>>> import numpy as np
>>> np.set_printoptions(precision=2, suppress=True, linewidth=200)
>>> X = np.loadtxt("run16.csv", delimiter=",")
>>> X
array([[-0.43, -0.29, -0.86],
       [-0.29,  0.94, -0.17],
       [-0.86, -0.17,  0.49]])
>>> np.all(np.linalg.eigvalsh(X) > 0)
np.False_
>>> U, sv, VT = np.linalg.svd(X, full_matrices=False)
>>> sv
array([1., 1., 1.])
>>> np.round(np.sqrt((sv ** 2).sum()), 2), round(float(np.linalg.norm(X)), 2)
(np.float64(1.73), 1.73)
>>> (sv > 1e-8).sum()
np.int64(3)
>>> np.allclose(U * sv @ VT, X)
True
>>> Q, vecs = np.linalg.qr(X[:, :2])[0], np.linalg.qr(X[:, 2:])[0]
>>> sv = np.linalg.svd(Q.T @ vecs, compute_uv=False)
>>> np.round(np.linalg.norm(Q @ Q.T - vecs @ vecs.T, 2), 2)
np.float64(1.0)
>>> (sv > 0.9).sum()
np.int64(0)
>>> vec = np.array([-3, 3, 0])
>>> np.abs(np.linalg.eigvals(X))
array([1., 1., 1.])
>>> round(float(np.linalg.norm(vec)), 2), round(float(np.linalg.norm(X @ vec)), 2)
(4.24, 4.24)
>>> np.round(X.T @ (X @ vec), 2) + 0
array([-3.,  3.,  0.])
>>> 3 - np.linalg.matrix_rank(X - np.eye(3), tol=1e-8)
np.int64(2)
>>> round(np.linalg.det(X), 2)
np.float64(-1.0)
>>> [p for p in range(1, 25) if np.allclose(np.linalg.matrix_power(X, p), np.eye(3))]
[2, 4, 6, 8, 10, 12, 14, 16, 18, 20, 22, 24]
>>> np.sort(np.abs(np.degrees(np.angle(np.linalg.eigvals(X)))))
array([  0.,   0., 180.])
>>> evals, vecs = np.linalg.eig(X)
>>> np.round(X @ vecs[:, 0] - evals[0] * vecs[:, 0], 2) + 0
array([0., 0., 0.])
>>> np.round(np.prod(evals), 2)
np.float64(-1.0)
>>> E = np.array([[-3.48, -3.51, 0.73],
...     [0.77, 4.53, 1.98],
...     [-1.37, -4.46, 1.79],
...     [-2.36, 3.14, -3.1],
...     [-1.68, 2.41, -4.05],
...     [2.61, -3.54, -2.38],
...     [4.9, 0.65, 0.77],
...     [0.14, -0.67, 4.95],
...     [1.53, 4.42, 1.77],
...     [-4.38, 1.01, 2.19],
...     [-2.95, 3.18, -2.49],
...     [2.82, 3.94, 1.22],
...     [0.72, -4.63, -1.74],
...     [-3.84, 2.24, -2.28],
...     [-0.73, 4.89, -0.75],
...     [3.88, -0.85, 3.04],
...     [-3.77, -1.37, -2.99],
...     [-0.96, 2.36, 4.3],
...     [-2.15, 2.32, -3.87]])
>>> vec = np.array([2, 9, 0])
>>> y = E @ vec
>>> np.round(np.linalg.lstsq(E, y)[0], 2) + 0
array([2., 9., 0.])
>>> rng = np.random.default_rng(979)
>>> y = y + 0.3 * rng.normal(size=19)
>>> y
array([-38.24,  42.3 , -42.45,  23.2 ,  18.45, -26.64,  15.53,  -5.92,  42.68,   0.5 ,  22.9 ,  40.92, -40.23,  12.51,  42.71,  -0.17, -20.09,  19.21,  16.75])
>>> b, *_ = np.linalg.lstsq(E, y)
>>> np.round(E.T @ (y - E @ b), 2) + 0
array([0., 0., 0.])
>>> round(np.linalg.norm(y - E @ b), 2)
np.float64(0.76)
>>> F = np.load("m.npy")
>>> F
array([[ 3,  2,  0],
       [ 1, -2, -1],
       [ 2,  4,  1]])
>>> f, v = F[1], F[2]
>>> f @ f
np.int64(6)
>>> pr = (f @ v) / (f @ f) * f
>>> pr
array([-1.17,  2.33,  1.17])
>>> np.round(np.linalg.norm(f + v) ** 2 + np.linalg.norm(f - v) ** 2, 2)
np.float64(54.0)
>>> np.linalg.matrix_rank(np.outer(f, v))
np.int64(1)
>>> round((v - pr) @ f, 2)
np.float64(0.0)
>>> B = np.c_[E[:, :1] @ np.array([[-2]]), np.array([-2, -6, 4, -5, -7, -2, 6, 1, 1, 3, 8, 5, 9, 3, 5, -9, 5, 5, -7])]
>>> B
array([[ 6.96, -2.  ],
       [-1.54, -6.  ],
       [ 2.74,  4.  ],
       [ 4.72, -5.  ],
       [ 3.36, -7.  ],
       [-5.22, -2.  ],
       [-9.8 ,  6.  ],
       [-0.28,  1.  ],
       [-3.06,  1.  ],
       [ 8.76,  3.  ],
       [ 5.9 ,  8.  ],
       [-5.64,  5.  ],
       [-1.44,  9.  ],
       [ 7.68,  3.  ],
       [ 1.46,  5.  ],
       [-7.76, -9.  ],
       [ 7.54,  5.  ],
       [ 1.92,  5.  ],
       [ 4.3 , -7.  ]])
>>> np.linalg.norm(np.linalg.qr(E)[0].T @ B, axis=0) ** 2 / ((B ** 2).sum(axis=0) + 1e-12)
array([1.  , 0.03])
>>> np.linalg.matrix_rank(np.c_[E, B])
np.int64(4)
>>> round(np.trace(np.linalg.pinv(F) @ F), 2)
np.float64(2.0)
>>> np.round(np.poly(F), 2) + 0
array([ 1., -2., -3.,  0.])
>>> np.kron(np.eye(2, dtype=int), F)
array([[ 3,  2,  0,  0,  0,  0],
       [ 1, -2, -1,  0,  0,  0],
       [ 2,  4,  1,  0,  0,  0],
       [ 0,  0,  0,  3,  2,  0],
       [ 0,  0,  0,  1, -2, -1],
       [ 0,  0,  0,  2,  4,  1]])
>>> np.round(np.linalg.eigvals(F), 2) + 0
array([ 3.,  0., -1.])
>>> round(np.linalg.det(F.T), 2)
np.float64(0.0)
>>> np.einsum("ii->", F)
np.int64(2)
>>> round(np.linalg.det(F[::-1]), 2)
np.float64(-0.0)
>>> arr = np.array([[1.37, 0.63], [-0.28, -1.32], [-1.54, -1.12], [2.13, -1.06]])
>>> arr
array([[ 1.37,  0.63],
       [-0.28, -1.32],
       [-1.54, -1.12],
       [ 2.13, -1.06]])
>>> vec = np.array([2, -1])
>>> y = arr @ vec
>>> np.linalg.solve(arr.T @ arr, arr.T @ y)
array([ 2., -1.])
>>> y = y + 0.05 * rng.normal(size=4)
>>> y
array([ 2.12,  0.81, -1.93,  5.3 ])
>>> b, *_ = np.linalg.lstsq(arr, y)
>>> b
array([ 1.99, -1.02])
>>> np.round(arr.T @ (y - arr @ b), 2) + 0
array([0., 0.])
>>> round(np.linalg.norm(y - arr @ b), 2)
np.float64(0.05)
>>> cov = arr.T @ arr
>>> np.linalg.matrix_rank(cov)
np.int64(2)
>>> np.linalg.svd(arr, compute_uv=False) ** 2
array([8.97, 4.41])
>>> np.diag(cov)
array([8.86, 4.52])
>>> cov
array([[8.86, 0.7 ],
       [0.7 , 4.52]])
>>> W0 = np.load("test7.npy")
>>> W0
array([[ 1, -1, -1,  1,  1, -1, -1,  1],
       [ 1,  1,  1,  1, -1, -1, -1, -1],
       [ 1, -1,  1, -1,  1, -1,  1, -1]])
>>> proj = E @ np.linalg.solve(E.T @ E, E.T)
>>> np.round(np.trace(proj), 2)
np.float64(3.0)
>>> np.linalg.matrix_rank(np.eye(19) - proj)
np.int64(16)
>>> np.diag(proj)
array([0.19, 0.14, 0.16, 0.13, 0.14, 0.19, 0.18, 0.2 , 0.14, 0.25, 0.12, 0.15, 0.15, 0.13, 0.13, 0.13, 0.14, 0.21, 0.13])
